% ipython --no-banner

In [1]: import numpy as np

In [2]: import numpy.linalg as la

In [3]: np.set_printoptions(suppress=True, linewidth=160)

In [4]: rd = lambda a: np.round(a, 1) + 0

In [5]: A = np.load("arr.npy")

In [6]: print(A)
[[  0.3  -0.6  -1.  -20. ]
 [  0.5  -0.1   1.4  18. ]
 [ -0.2  -0.4   1.3 -12. ]
 [ -0.4  -0.2   0.9   4. ]]

In [7]: P = np.triu(np.array([[-1, -1, -2, 2], [0, 1, 0, -1], [-1, -2, -2, 2], [-2, -1, 1, 0]]), 1) + np.eye(4)

In [8]: out = P @ A @ la.inv(P)

In [9]: print(rd(out))
[[-0.6 -0.7 -4.4  3.3]
 [ 0.9  1.   2.3  8.6]
 [-1.  -1.8  1.1 -6. ]
 [-0.4 -0.6  0.1  4. ]]

In [10]: print(la.matrix_rank(out))
4

In [11]: rng = np.random.default_rng(997408)

In [12]: lab = rng.integers(0, 3, 4)

In [13]: E = np.array([[8, 3, 1, 8], [3, 1, 9, 5], [1, 7, 9, 4], [0, 3, 4, 2]]) * (lab[:, None] == lab)

In [14]: print(E)
[[8 3 0 0]
 [3 1 0 0]
 [0 0 9 4]
 [0 0 4 2]]

In [15]: print((E - E.T) / 2)
[[0. 0. 0. 0.]
 [0. 0. 0. 0.]
 [0. 0. 0. 0.]
 [0. 0. 0. 0.]]

In [16]: print(rd(np.sort(np.abs(la.eigvals(E)))))
[ 0.1  0.2  9.1 10.8]

In [17]: print(la.matrix_power(E, 4))
[[ 6058  2241     0     0]
 [ 2241   829     0     0]
 [    0     0 11345  5148]
 [    0     0  5148  2336]]

In [18]: print(np.allclose(E @ E.T, E.T @ E))
True

In [19]: evals, V = la.eigh(E)

In [20]: print(rd(la.eigvalsh(E @ E)))
[  0.   0.  83. 117.]

In [21]: print(rd(V @ np.diag(evals) @ V.T))
[[8. 3. 0. 0.]
 [3. 1. 0. 0.]
 [0. 0. 9. 4.]
 [0. 0. 4. 2.]]

In [22]: print(rd(evals))
[-0.1  0.2  9.1 10.8]

In [23]: print(evals.sum(), np.trace(E))
20.0 20

In [24]: print(rd(V.T @ V))
[[1. 0. 0. 0.]
 [0. 1. 0. 0.]
 [0. 0. 1. 0.]
 [0. 0. 0. 1.]]

In [25]: print(rd(V.T @ E @ V))
[[-0.1  0.   0.   0. ]
 [ 0.   0.2  0.   0. ]
 [ 0.   0.   9.1  0. ]
 [ 0.   0.   0.  10.8]]

In [26]: print((evals > 1e-8).sum(), (evals < -1e-8).sum())
3 1

In [27]: print(rd(np.abs(V[:, -1])))
[0.  0.  0.9 0.4]

In [28]: evals, V = la.eigh(E)

In [29]: x = np.array([1, -9, 4, 6])

In [30]: print(rd(V * np.abs(evals) @ V.T))
[[8.  2.9 0.  0. ]
 [2.9 1.2 0.  0. ]
 [0.  0.  9.  4. ]
 [0.  0.  4.  2. ]]

In [31]: print(np.abs(E).sum(axis=1).max(), rd(np.abs(evals).max()))
13 10.8

In [32]: print(rd(la.eigvalsh(E[1:, 1:])))
[ 0.2  1.  10.8]

In [33]: print((np.sign(V[:, -1].round(6)) == np.sign(V[0, -1].round(6))).astype(int))
[1 1 0 0]

In [34]: print(rd(x @ E @ x / (x @ x)), rd(evals[0]), rd(evals[-1]))
3.3 -0.1 10.8

In [35]: print(rd(la.eigvalsh(E).min()))
-0.1

In [36]: print([round(float(la.det(E[:i, :i])), 2) + 0 for i in range(1, 5)])
[8.0, -1.0, -9.0, -2.0]

In [37]: m1 = np.load("out13.npy")

In [38]: print(m1)
[[-2  1  0  0]
 [ 2 -1  0  0]
 [ 0  0  1 -1]
 [ 0  0  2  0]]

In [39]: x = np.array([4, -1, 6, 7])

In [40]: print(la.norm(m1 @ x) <= la.norm(m1, 2) * la.norm(x) + 1e-9)
True

In [41]: print(m1 @ np.ones(4))
[-1.  1.  0.  2.]

In [42]: print((m1 * x).sum(axis=1))
[-9  9 -1 12]

In [43]: print((m1 @ x).argmax())
3

In [44]: print(np.sign((m1 @ x).round(6)))
[-1  1 -1  1]

In [45]: print(rd(la.det(m1)))
0.0

In [46]: print((la.matrix_power((m1 != 0) + (m1.T != 0) + np.eye(4), 4) > 0).astype(int))
[[1 1 0 0]
 [1 1 0 0]
 [0 0 1 1]
 [0 0 1 1]]

In [47]: print(rd(np.sort(la.eigvals(m1).real)))
[-3.   0.   0.5  0.5]

In [48]: print(np.flatnonzero(la.matrix_power((m1 != 0) + (m1.T != 0) + np.eye(4), 4)[1]))
[0 1]

In [49]: Uu, sig, vt = la.svd(E)

In [50]: print(rd(sig))
[10.8  9.1  0.2  0.1]

In [51]: out = Uu[:, :2] @ np.diag(sig[:2]) @ vt[:2]

In [52]: print(rd(np.abs(E - out).max()))
0.2

In [53]: print(m1.sum(axis=1))
[-1  1  0  2]

In [54]: print(m1.sum(axis=0))
[ 0  0  3 -1]

In [55]: m1[:, 4]
---------------------------------------------------------------------------
IndexError                                Traceback (most recent call last)
Cell In[55], line 1
----> 1 m1[:, 4]

IndexError: index 4 is out of bounds for axis 1 with size 4

In [56]: la.rank(m1)
---------------------------------------------------------------------------
AttributeError                            Traceback (most recent call last)
Cell In[56], line 1
----> 1 la.rank(m1)

AttributeError: module 'numpy.linalg' has no attribute 'rank'

In [57]: print(rd(m1.mean(axis=0)))
[ 0.   0.   0.8 -0.2]

In [58]: print(la.matrix_rank(m1))
3

In [59]: out = np.array([[0], [-2]])

In [60]: cent = np.array([[0, 0, 3, 2]])

In [61]: F = out @ cent

In [62]: print(F)
[[ 0  0  0  0]
 [ 0  0 -6 -4]]

In [63]: # columns 0 and 1 are equal

In [64]: Uu, sig, vt = la.svd(F)

In [65]: V = vt[:(sig > 1e-8).sum()]

In [66]: x = F[0] + -2 * F[1] + rng.integers(2) * np.eye(4)[2]

In [67]: print(x)
[ 0.  0. 12.  8.]

In [68]: print(rd(la.norm(x - V.T @ V @ x)))
0.0

In [69]: print(np.allclose(V.T @ V @ x, x))
True

In [70]: print(rd(V.T @ V))
[[0.  0.  0.  0. ]
 [0.  0.  0.  0. ]
 [0.  0.  0.7 0.5]
 [0.  0.  0.5 0.3]]
